% ipython --no-banner

In [1]: import numpy as np

In [2]: import numpy.linalg as la

In [3]: np.set_printoptions(suppress=True, linewidth=160)

In [4]: def rnd(a):
   ...:     return np.round(a, 2) + 0
   ...: 

In [5]: data = np.load("run15.npy")

In [6]: print(data)
[[-0.2  1.5 -1.2 -0.8  0.6 -1.  -1.2 -1.   3.2]
 [-0.9  0.5  1.8  1.   1.2  0.9  0.8 -1.3 -1.6]
 [ 1.2  1.6 -0.2 -0.9  0.2 -0.3 -0.7 -1.  -0.5]
 [ 0.4 -1.1  1.3  0.6 -1.3  1.1 -0.9  0.2 -0.3]
 [-0.6 -0.4  0.5 -0.3  0.8  0.   0.5 -0.7  0.6]
 [ 0.8 -0.2  1.   0.7 -0.9 -0.1  0.5  0.2  0.2]
 [ 0.1 -1.2  0.1  0.9 -1.1 -0.9 -0.9 -0.1 -0.6]
 [ 0.   0.   1.2  0.5  0.8  0.8 -1.6  0.2  0.6]
 [ 0.6 -0.2 -0.3  0.5  0.7 -2.4 -0.9 -0.3 -0.8]
 [-0.9  0.6  1.4 -0.6  0.6  0.4  0.4 -1.   0.1]
 [-0.4  0.5 -1.   0.1 -0.8 -0.1  1.  -0.7  0.5]
 [ 0.1  1.1  0.4  0.1  0.   1.5 -1.1  1.1 -0.4]
 [ 0.5  1.2 -0.5 -0.8 -0.5  0.5  0.2 -0.4  0.9]
 [ 0.7 -0.7 -0.5  0.   0.   0.  -0.1 -1.1 -0.2]
 [ 0.4 -0.4  1.4 -1.1 -0.5  1.7  0.3  1.3 -0.6]
 [ 0.5  0.1 -2.2  0.4  0.7 -1.4 -0.3 -0.5 -1.3]
 [ 0.4  0.6  1.  -0.6  2.  -0.9 -0.5 -0.5 -0.2]
 [-1.1  0.2 -0.7 -1.2  0.3  0.3  0.4 -0.9  1.4]
 [-0.5  1.5  0.  -1.4 -0.7  0.  -0.4  0.   0. ]
 [-0.5  0.   1.3  1.6 -0.5 -2.6 -0.7 -0.6  1. ]
 [ 0.4  1.1 -0.6 -1.3 -0.2 -0.8  1.3  0.   1.3]
 [-0.4  0.6  1.5  0.4 -0.1  0.7  0.2 -1.3  0.3]
 [ 0.6  1.8  4.2 -0.3  0.3  3.3  2.7  4.8  3.6]
 [ 1.2 -0.3  0.  -1.4 -0.1  0.3  0.   0.  -0.7]
 [-1.5  0.5  0.2 -0.2 -0.5  1.1 -0.4 -1.8 -0.2]
 [-0.4  0.   0.8  0.5  0.  -0.3 -0.7  0.3 -0.7]
 [-0.5  0.4 -0.9  0.3  2.   0.3 -0.3 -0.9 -0.7]
 [ 1.5  1.6  1.9 -0.5  2.1  0.  -0.3  0.9 -0.8]
 [ 1.8  0.3  0.5 -0.4  1.2  0.1 -0.2  1.2  0.2]
 [ 0.6  0.3  1.3  0.4  1.6  1.4 -0.7  1.5 -0.2]
 [-0.7 -0.4  1.  -0.3  1.4 -0.1  0.1 -1.2 -0.1]
 [ 2.4  0.8  0.9 -0.5  0.9 -0.3 -0.5  1.  -1.2]]

In [7]: Xc = data - data.mean(axis=1)
---------------------------------------------------------------------------
ValueError                                Traceback (most recent call last)
Cell In[7], line 1
----> 1 Xc = data - data.mean(axis=1)

ValueError: operands could not be broadcast together with shapes (32,9) (32,) 

In [8]: Xc = data - data.mean(axis=0)

In [9]: left, sv, Vh = la.svd(Xc, full_matrices=False)

In [10]: print(rnd(sv))
[10.21  6.85  6.11  5.33  4.99  3.78  3.33  2.9   2.3 ]

In [11]: np.abs(Vh[0]).argmax()
Out[11]: np.int64(7)

In [12]: print(rnd((sv ** 2).sum() ** 2 / (sv ** 4).sum()))
4.83

In [13]: vec = np.array([3, 5, 5, 3, 5, 0, 2, 5, 2])

In [14]: rhs = data @ vec

In [15]: rnd(la.lstsq(data, rhs)[0])
Out[15]: array([3., 5., 5., 3., 5., 0., 2., 5., 2.])

In [16]: rnd(la.solve(data.T @ data, data.T @ rhs))
Out[16]: array([3., 5., 5., 3., 5., 0., 2., 5., 2.])

In [17]: rnd(la.pinv(data) @ data)
Out[17]: 
array([[1., 0., 0., 0., 0., 0., 0., 0., 0.],
       [0., 1., 0., 0., 0., 0., 0., 0., 0.],
       [0., 0., 1., 0., 0., 0., 0., 0., 0.],
       [0., 0., 0., 1., 0., 0., 0., 0., 0.],
       [0., 0., 0., 0., 1., 0., 0., 0., 0.],
       [0., 0., 0., 0., 0., 1., 0., 0., 0.],
       [0., 0., 0., 0., 0., 0., 1., 0., 0.],
       [0., 0., 0., 0., 0., 0., 0., 1., 0.],
       [0., 0., 0., 0., 0., 0., 0., 0., 1.]])

In [18]: try:
    ...:     la.solve(data, rhs)
    ...: except la.LinAlgError as e:
    ...:     print(e)
    ...: 
Last 2 dimensions of the array must be square

In [19]: rng = np.random.default_rng(6076)

In [20]: rhs = rhs + 0.3 * rng.normal(size=32)

In [21]: rnd(rhs)
Out[21]: 
array([  0.78,   9.51,   1.64,  -3.7 ,   0.38,   6.09, -11.16,  10.62,  -0.45,   4.99,  -7.49,  11.13,  -0.2 ,  -9.86,   6.15, -10.4 ,  12.85,  -9.28,  -2.06,
         5.03,   3.53,   3.99,  68.71,  -3.93, -13.99,   2.95,   0.35,  33.7 ,  20.06,  24.95,   1.09,  20.  ])

In [22]: coef, *_ = la.lstsq(data, rhs)

In [23]: rnd(coef)
Out[23]: array([2.86, 5.07, 5.01, 2.99, 4.92, 0.01, 1.79, 5.07, 1.95])

In [24]: rnd(data.T @ (rhs - data @ coef))
Out[24]: array([0., 0., 0., 0., 0., 0., 0., 0., 0.])

In [25]: print(rnd(la.norm(rhs - data @ coef)))
1.56

In [26]: [round(float(la.norm(la.solve(data.T @ data + lam * np.eye(9), data.T @ rhs))), 2) for lam in (0, 1, 10, 100)]
Out[26]: [11.17, 10.86, 9.15, 4.52]

In [27]: P = data @ la.solve(data.T @ data, data.T)

In [28]: np.trace(P)
Out[28]: np.float64(9.0)

In [29]: rnd(P @ data[:, 6])
Out[29]: 
array([-1.2,  0.8, -0.7, -0.9,  0.5,  0.5, -0.9, -1.6, -0.9,  0.4,  1. , -1.1,  0.2, -0.1,  0.3, -0.3, -0.5,  0.4, -0.4, -0.7,  1.3,  0.2,  2.7,  0. , -0.4,
       -0.7, -0.3, -0.3, -0.2, -0.7,  0.1, -0.5])

In [30]: Xc = data - data.mean(axis=0)

In [31]: vecs = la.svd(Xc)[2][:1]

In [32]: Y = Xc - Xc @ vecs.T @ vecs

In [33]: la.norm(Y, axis=1).round(6).argmax()
Out[33]: np.int64(0)

In [34]: rnd(np.cov(Xc @ vecs.T, rowvar=False))
Out[34]: np.float64(3.36)

In [35]: mat = np.load("block8.npy")

In [36]: mat
Out[36]: 
array([[ 0.85,  1.8 ,  2.12,  0.97,  1.73,  0.75,  0.35, -1.09, -3.57, -0.43,  2.56,  1.32],
       [ 0.9 , -1.08, -1.35, -0.54,  1.41,  0.93, -1.65, -0.18,  1.53,  1.8 , -2.34, -0.93],
       [ 0.46,  0.56, -1.64, -2.94,  1.42,  0.7 , -0.98,  3.26, -0.06,  1.38, -0.64,  1.08],
       [-1.61,  1.16,  1.75,  0.96, -2.67, -1.72,  2.58,  0.14, -1.47, -2.82,  3.08,  0.95],
       [ 0.12,  0.88, -1.31, -2.75,  1.03,  0.02, -0.17,  3.45, -0.3 ,  0.62,  0.32,  1.2 ],
       [ 2.51,  0.44, -0.82, -1.07,  5.05,  1.73, -2.05,  0.27, -0.91,  2.63, -0.72,  0.  ],
       [-2.37,  0.4 ,  1.81,  1.93, -4.25, -2.71,  3.34, -0.69, -0.18, -3.7 ,  2.9 ,  0.06],
       [ 0.1 , -1.68,  1.87,  4.51, -1.13,  0.06, -0.01, -5.81,  0.86, -0.64, -0.92, -2.3 ]])

In [37]: r = la.matrix_rank(mat)

In [38]: r
Out[38]: np.int64(4)

In [39]: null = la.svd(mat)[2][r:].T

In [40]: la.matrix_rank(mat.T @ mat), la.matrix_rank(mat @ mat.T)
Out[40]: (np.int64(4), np.int64(4))

In [41]: print([int(la.matrix_rank(np.delete(mat, i, axis=0))) for i in range(8)])
[4, 4, 4, 4, 4, 4, 4, 4]

In [42]: [int(la.matrix_rank(mat[:i])) for i in range(1, len(mat) + 1)]
Out[42]: [1, 2, 3, 4, 4, 4, 4, 4]

In [43]: left, sv, Vh = la.svd(mat)

In [44]: vecs = Vh[:(sv > 1e-8).sum()]

In [45]: vec = mat[3] + 4 * mat[0] + rng.integers(2) * np.eye(12)[3]

In [46]: rnd(vec)
Out[46]: array([  1.79,   8.36,  10.23,   4.84,   4.25,   1.28,   3.98,  -4.22, -15.75,  -4.54,  13.32,   6.23])

In [47]: np.allclose(vecs.T @ vecs @ vec, vec)
Out[47]: True

In [48]: vec = np.array([5, 0, 7, 8, 8, 5, -5, 6, 9, 8, -1, -4])

In [49]: print(rnd(mat @ (2 * vec)))
[ -14.52   96.12   26.88 -145.62   -7.08  145.48 -172.98   37.72]

In [50]: la.norm(mat @ vec) <= la.norm(mat, 2) * la.norm(vec) + 1e-9
Out[50]: np.True_

In [51]: print(np.sign((mat @ vec).round(6)))
[-1.  1.  1. -1. -1.  1. -1.  1.]

In [52]: Y = np.c_[data[:, :1] @ np.array([[2]]), np.array([2, 1, 3, 3, 3, 3, 3, 2, 0, 3, 3, 0, 3, 2, 2, 3, 1, 3, 1, 0, 3, 1, 3, 3, 2, 3, 1, 1, 0, 3, 2, 0])]

In [53]: Y
Out[53]: 
array([[-0.4,  2. ],
       [-1.8,  1. ],
       [ 2.4,  3. ],
       [ 0.8,  3. ],
       [-1.2,  3. ],
       [ 1.6,  3. ],
       [ 0.2,  3. ],
       [ 0. ,  2. ],
       [ 1.2,  0. ],
       [-1.8,  3. ],
       [-0.8,  3. ],
       [ 0.2,  0. ],
       [ 1. ,  3. ],
       [ 1.4,  2. ],
       [ 0.8,  2. ],
       [ 1. ,  3. ],
       [ 0.8,  1. ],
       [-2.2,  3. ],
       [-1. ,  1. ],
       [-1. ,  0. ],
       [ 0.8,  3. ],
       [-0.8,  1. ],
       [ 1.2,  3. ],
       [ 2.4,  3. ],
       [-3. ,  2. ],
       [-0.8,  3. ],
       [-1. ,  1. ],
       [ 3. ,  1. ],
       [ 3.6,  0. ],
       [ 1.2,  3. ],
       [-1.4,  2. ],
       [ 4.8,  0. ]])

In [54]: rnd(la.norm(la.qr(data)[0].T @ Y, axis=0) ** 2 / ((Y ** 2).sum(axis=0) + 1e-12))
Out[54]: array([1.  , 0.31])

In [55]: rnd(la.norm(Y - data @ la.lstsq(data, Y)[0], axis=0))
Out[55]: array([ 0.  , 10.65])
